$ python -q
>>> import numpy as np
>>> np.set_printoptions(suppress=True, linewidth=120)
>>> X = np.load("mat.npy")
>>> X
array([[ -8,  -4,   0,   9,   9,   5,  -8,   0],
       [-10,  -5,   0,   1,   1,  -4, -10,   0],
       [  0,   0,   0,  -3,  -3,  -3,   0,   0],
       [ 10,   5,   0,   4,   4,   9,  10,   0],
       [-16,  -8,   0,   7,   7,  -1, -16,   0],
       [  0,   0,   0,   8,   8,   8,   0,   0],
       [ 14,   7,   0,  -7,  -7,   0,  14,   0],
       [  2,   1,   0,  -5,  -5,  -4,   2,   0],
       [ -6,  -3,   0,  -9,  -9, -12,  -6,   0],
       [ -4,  -2,   0,   2,   2,   0,  -4,   0]])
>>> A2 = np.array([[2, 2], [-1, 1], [-1, -1], [0, 3], [-1, 0], [-2, 3], [-2, 1], [1, 3]])
>>> print(np.linalg.matrix_rank(X @ A2))
2
>>> X @ A2
array([[-15,  14],
       [ 12, -44],
       [  9, -18],
       [-27,  74],
       [  3, -38],
       [-24,  48],
       [  0,  28],
       [ 12, -20],
       [ 36, -84],
       [  0,  -8]])
>>> np.einsum("ij,ij->i", X, X)
array([331, 243,  27, 338, 675, 192, 539,  75, 387,  44])
>>> print(A2.T @ X.T)
[[-15  12   9 -27   3 -24   0  12  36   0]
 [ 14 -44 -18  74 -38  48  28 -20 -84  -8]]
>>> np.vstack([X, A2.T]).shape
(12, 8)
>>> A2 @ X
Traceback (most recent call last):
  File "<python-input-10>", line 1, in <module>
    A2 @ X
    ~~~^~~
ValueError: matmul: Input operand 1 has a mismatch in its core dimension 0, with gufunc signature (n?,k),(k,m?)->(n?,m?) (size 10 is different from 2)
>>> A2 = X / np.sqrt((X ** 2).mean(axis=1, keepdims=True))
>>> print(np.linalg.matrix_rank(A2) == np.linalg.matrix_rank(X))
True
>>> np.round(np.linalg.norm(A2, axis=1), 2)
array([2.83, 2.83, 2.83, 2.83, 2.83, 2.83, 2.83, 2.83, 2.83, 2.83])
>>> left, sv, Vh = np.linalg.svd(X)
>>> V = Vh[:(sv > 1e-8).sum()]
>>> rng = np.random.default_rng(486832)
>>> x0 = X[1] + 2 * X[6] + rng.integers(2) * np.eye(8)[5]
>>> print(x0)
[ 18.   9.   0. -13. -13.  -4.  18.   0.]
>>> np.round(np.linalg.norm(x0 - V.T @ V @ x0), 2)
np.float64(0.0)
>>> np.round(V.T @ V, 2)
array([[ 0.41,  0.21,  0.  , -0.07, -0.07,  0.14,  0.41,  0.  ],
       [ 0.21,  0.1 ,  0.  , -0.03, -0.03,  0.07,  0.21,  0.  ],
       [ 0.  ,  0.  ,  0.  ,  0.  ,  0.  ,  0.  ,  0.  ,  0.  ],
       [-0.07, -0.03,  0.  ,  0.34,  0.34,  0.31, -0.07,  0.  ],
       [-0.07, -0.03,  0.  ,  0.34,  0.34,  0.31, -0.07,  0.  ],
       [ 0.14,  0.07,  0.  ,  0.31,  0.31,  0.38,  0.14,  0.  ],
       [ 0.41,  0.21,  0.  , -0.07, -0.07,  0.14,  0.41,  0.  ],
       [ 0.  ,  0.  ,  0.  ,  0.  ,  0.  ,  0.  ,  0.  ,  0.  ]])
>>> np.round(np.diag(V.T @ V), 2)
array([0.41, 0.1 , 0.  , 0.34, 0.34, 0.38, 0.41, 0.  ])
>>> J = np.loadtxt("a.csv", delimiter=",")
>>> J
array([[-2., -2.,  2., -2.,  3.,  3.,  2., -3., -1.,  3.],
       [ 0., -1., -2., -2., -3., -1.,  2., -3., -2.,  0.],
       [ 0.,  0., -3., -2.,  0.,  3.,  1., -3.,  2.,  1.],
       [ 0.,  0.,  0., -1., -2.,  1.,  2.,  2.,  0., -1.],
       [ 0.,  0.,  0.,  0., -2.,  1.,  1.,  0.,  3., -3.],
       [ 0.,  0.,  0.,  0.,  0.,  1., -2., -1., -3.,  2.],
       [ 0.,  0.,  0.,  0.,  0.,  0.,  3.,  3., -2.,  0.],
       [ 0.,  0.,  0.,  0.,  0.,  0.,  0.,  1., -1.,  1.],
       [ 0.,  0.,  0.,  0.,  0.,  0.,  0.,  0.,  1.,  0.],
       [ 0.,  0.,  0.,  0.,  0.,  0.,  0.,  0.,  0.,  0.]])
>>> # rank 9
>>> left, sv, Vh = np.linalg.svd(J)
>>> V = Vh[:(sv > 1e-8).sum()]
>>> x0 = J[1] + 3 * J[7] + rng.integers(2) * np.eye(10)[9]
>>> x0
array([ 0., -1., -2., -2., -3., -1.,  2.,  0., -5.,  4.])
>>> np.round(V.T @ V, 2) + 0
array([[ 0.48,  0.48,  0.  ,  0.06, -0.08, -0.06,  0.06, -0.06,  0.  ,  0.06],
       [ 0.48,  0.56,  0.  , -0.05,  0.08,  0.05, -0.05,  0.05,  0.  , -0.05],
       [ 0.  ,  0.  ,  1.  ,  0.  ,  0.  ,  0.  ,  0.  ,  0.  ,  0.  ,  0.  ],
       [ 0.06, -0.05,  0.  ,  0.99,  0.01,  0.01, -0.01,  0.01,  0.  , -0.01],
       [-0.08,  0.08,  0.  ,  0.01,  0.99, -0.01,  0.01, -0.01,  0.  ,  0.01],
       [-0.06,  0.05,  0.  ,  0.01, -0.01,  0.99,  0.01, -0.01,  0.  ,  0.01],
       [ 0.06, -0.05,  0.  , -0.01,  0.01,  0.01,  0.99,  0.01,  0.  , -0.01],
       [-0.06,  0.05,  0.  ,  0.01, -0.01, -0.01,  0.01,  0.99,  0.  ,  0.01],
       [ 0.  ,  0.  ,  0.  ,  0.  ,  0.  ,  0.  ,  0.  ,  0.  ,  1.  ,  0.  ],
       [ 0.06, -0.05,  0.  , -0.01,  0.01,  0.01, -0.01,  0.01,  0.  ,  0.99]])
>>> np.linalg.matrix_rank(np.vstack([J, x0]))
np.int64(10)
